$ python3 -q
>>> import numpy as np
>>> from numpy import linalg as LA
>>> np.set_printoptions(precision=1, suppress=True, linewidth=100, floatmode="fixed")
>>> s = 3 * 0.9 ** np.arange(10)
>>> rng = np.random.default_rng(74)
>>> X = rng.normal(size=(17, 10)) * rng.permutation(s)
>>> X.round(1) + 0
array([[ 0.6,  0.6,  1.5, -0.3, -2.3, -0.4,  0.1,  0.4, -0.3,  1.4],
       [ 3.7,  3.0, -0.6,  0.1,  1.0,  0.3, -1.5, -3.2,  0.2,  2.6],
       [ 0.7,  2.6,  0.4,  0.1, -2.7,  1.5, -1.1,  0.8,  0.3, -2.2],
       [ 1.1, -2.4,  2.5,  1.0, -0.6, -0.4, -0.2,  1.6, -0.1,  3.7],
       [-3.1,  0.8,  4.2, -2.8, -1.2,  0.5, -2.6,  2.4, -3.1,  0.1],
       [-0.6, -2.8,  4.9, -1.4,  5.6,  0.9,  2.6,  0.1, -1.3, -0.3],
       [ 3.9, -5.2,  0.9,  1.3,  0.3, -1.1,  1.4,  1.6,  2.0,  2.0],
       [-2.6, -1.0, -1.0, -0.9, -0.6, -0.8,  2.8,  2.5, -0.1, -0.2],
       [ 5.4, -2.0,  2.2, -1.7,  0.2,  1.8,  1.7, -1.3, -0.2,  0.6],
       [-3.6, -6.5,  0.7, -1.6, -1.5,  2.5, -2.5, -1.2, -0.5,  1.1],
       [-1.7,  4.4, -1.9,  1.0,  3.4,  0.6,  0.9,  3.2, -0.2,  2.3],
       [ 0.4,  3.3, -1.0, -0.9, -1.0,  1.0,  2.2, -0.8,  2.0, -0.4],
       [ 0.8, -0.9, -0.3, -0.2, -2.9,  0.3, -0.8,  3.2,  0.3,  1.4],
       [ 0.9, -0.8,  2.0, -0.7,  0.6,  1.2,  1.1,  2.0,  1.1,  0.3],
       [-1.9,  1.6,  4.1,  1.2, -0.7, -2.0,  1.6,  0.8, -1.3, -0.6],
       [-1.1,  2.9, -0.8,  0.7,  0.9,  0.0, -0.6,  0.2,  0.7,  0.7],
       [ 0.6,  0.2, -1.2, -0.7, -2.4,  0.3,  1.8, -3.2,  0.4, -1.1]])
>>> out = X / np.sqrt((X ** 2).mean(axis=1, keepdims=True))
>>> LA.matrix_rank(X - X.mean(axis=1, keepdims=True))
np.int64(9)
>>> LA.matrix_rank(out) == LA.matrix_rank(X)
np.True_
>>> LA.norm(out, axis=1)
array([3.2, 3.2, 3.2, 3.2, 3.2, 3.2, 3.2, 3.2, 3.2, 3.2, 3.2, 3.2, 3.2, 3.2, 3.2, 3.2, 3.2])
>>> out = np.c_[X[:, :2] @ np.array([[-1, 2], [2, 1]]), np.array([3, 0, 2, 3, 0, 2, 3, 2, 3, 1, 0, 3, 1, 1, 2, 0, 0])]
>>> print(out)
[[  0.6   1.8   3.0]
 [  2.2  10.5   0.0]
 [  4.5   4.0   2.0]
 [ -6.0  -0.2   3.0]
 [  4.8  -5.3   0.0]
 [ -5.0  -4.0   2.0]
 [-14.2   2.7   3.0]
 [  0.7  -6.1   2.0]
 [ -9.4   8.9   3.0]
 [ -9.5 -13.7   1.0]
 [ 10.5   1.0   0.0]
 [  6.2   4.1   3.0]
 [ -2.7   0.8   1.0]
 [ -2.6   0.9   1.0]
 [  5.2  -2.2   2.0]
 [  6.8   0.7   0.0]
 [ -0.3   1.4   0.0]]
>>> print(np.round(LA.lstsq(X, out[:, 0])[0], 1) + 0)
[-1.0  2.0  0.0  0.0  0.0  0.0  0.0  0.0  0.0  0.0]
>>> np.round(LA.norm(out - X @ LA.lstsq(X, out)[0], axis=0), 1) + 0
array([0.0, 0.0, 3.1])
>>> O, r_ = LA.qr(X)
>>> r_.round(1) + 0
array([[-10.0,   0.9,   0.2,  -0.9,   0.0,  -0.3,  -1.5,   2.5,  -2.4,  -1.8],
       [  0.0, -12.1,   3.1,  -1.2,  -0.3,   0.7,   0.0,   0.3,  -0.2,   1.2],
       [  0.0,   0.0,  -8.7,   1.4,  -1.5,  -0.1,  -0.8,  -1.9,   2.7,  -0.4],
       [  0.0,   0.0,   0.0,  -4.4,  -1.5,   3.1,  -0.5,  -2.0,  -0.9,  -1.5],
       [  0.0,   0.0,   0.0,   0.0,   8.6,   0.6,   2.1,  -0.4,  -0.2,   0.7],
       [  0.0,   0.0,   0.0,   0.0,   0.0,   3.5,  -2.1,   0.2,   0.8,   0.8],
       [  0.0,   0.0,   0.0,   0.0,   0.0,   0.0,   6.1,   1.0,   1.8,  -1.5],
       [  0.0,   0.0,   0.0,   0.0,   0.0,   0.0,   0.0,  -7.2,  -0.2,  -2.1],
       [  0.0,   0.0,   0.0,   0.0,   0.0,   0.0,   0.0,   0.0,   2.4,   0.0],
       [  0.0,   0.0,   0.0,   0.0,   0.0,   0.0,   0.0,   0.0,   0.0,  -5.3]])
>>> print(np.allclose(r_.T @ r_, X.T @ X))
True
>>> round(abs(r_[0, 0]), 1), np.round(LA.norm(X[:, 0]), 1)
(np.float64(10.0), np.float64(10.0))
>>> O.shape, r_.shape
((17, 10), (10, 10))
>>> E = np.load("block2.npy")
>>> E
array([[ 0, -2,  0,  0],
       [-2,  1,  1,  0],
       [ 0,  1,  0,  0],
       [-1,  2, -1,  0],
       [ 1, -2,  0,  2],
       [ 1,  0, -1,  1],
       [ 1,  1,  0, -2],
       [-8,  2,  4,  0]])
>>> Uu, s, Vt = LA.svd(E, full_matrices=False)
>>> np.round(Uu.T @ E @ Vt.T, 1) + 0
array([[9.7, 0.0, 0.0, 0.0],
       [0.0, 4.1, 0.0, 0.0],
       [0.0, 0.0, 2.5, 0.0],
       [0.0, 0.0, 0.0, 1.0]])
>>> s / s[0]
array([1.0, 0.4, 0.3, 0.1])
>>> print(np.abs(Uu[:, 0]).round(6).argmax())
7
>>> print(np.round(Uu.T @ Uu, 1) + 0)
[[1.0 0.0 0.0 0.0]
 [0.0 1.0 0.0 0.0]
 [0.0 0.0 1.0 0.0]
 [0.0 0.0 0.0 1.0]]
>>> np.round(np.sqrt((s ** 2).sum()), 1), round(LA.norm(E), 1)
(np.float64(10.9), np.float64(10.9))
>>> Uu.shape, s.shape, Vt.shape
((8, 4), (4,), (4, 4))
>>> np.round(np.abs(Vt[0]), 1) + 0
array([0.9, 0.3, 0.4, 0.0])
>>> blk = np.stack([E, -3 * E, E[::-1]])
>>> blk.shape
(3, 8, 4)
>>> LA.matrix_rank(blk.reshape(3, -1))
np.int64(2)
>>> out = np.c_[E[:, :2] @ np.array([[0, 3], [3, 3]]), np.array([2, -2, 2, 1, 3, 2, 3, -1])]
>>> out
array([[ -6,  -6,   2],
       [  3,  -3,  -2],
       [  3,   3,   2],
       [  6,   3,   1],
       [ -6,  -3,   3],
       [  0,   3,   2],
       [  3,   6,   3],
       [  6, -18,  -1]])
>>> np.round(LA.lstsq(E, out[:, 0])[0], 1) + 0
array([0.0, 3.0, 0.0, 0.0])
>>> M = np.array([[63, 36, -27, -36, 45],
...     [35, 20, -15, -20, 25],
...     [63, 36, -27, -36, 45],
...     [35, 20, -15, -20, 25],
...     [56, 32, -24, -32, 40],
...     [63, 36, -27, -36, 45],
...     [28, 16, -12, -16, 20],
...     [21, 12, -9, -12, 15],
...     [14, 8, -6, -8, 10],
...     [14, 8, -6, -8, 10]])
>>> blk = np.stack([M, 4 * M, M[::-1]])
>>> LA.matrix_rank(blk.reshape(3, -1))
np.int64(2)
>>> print((blk @ M.T).shape)
(3, 10, 10)
>>> blk.shape
(3, 10, 5)
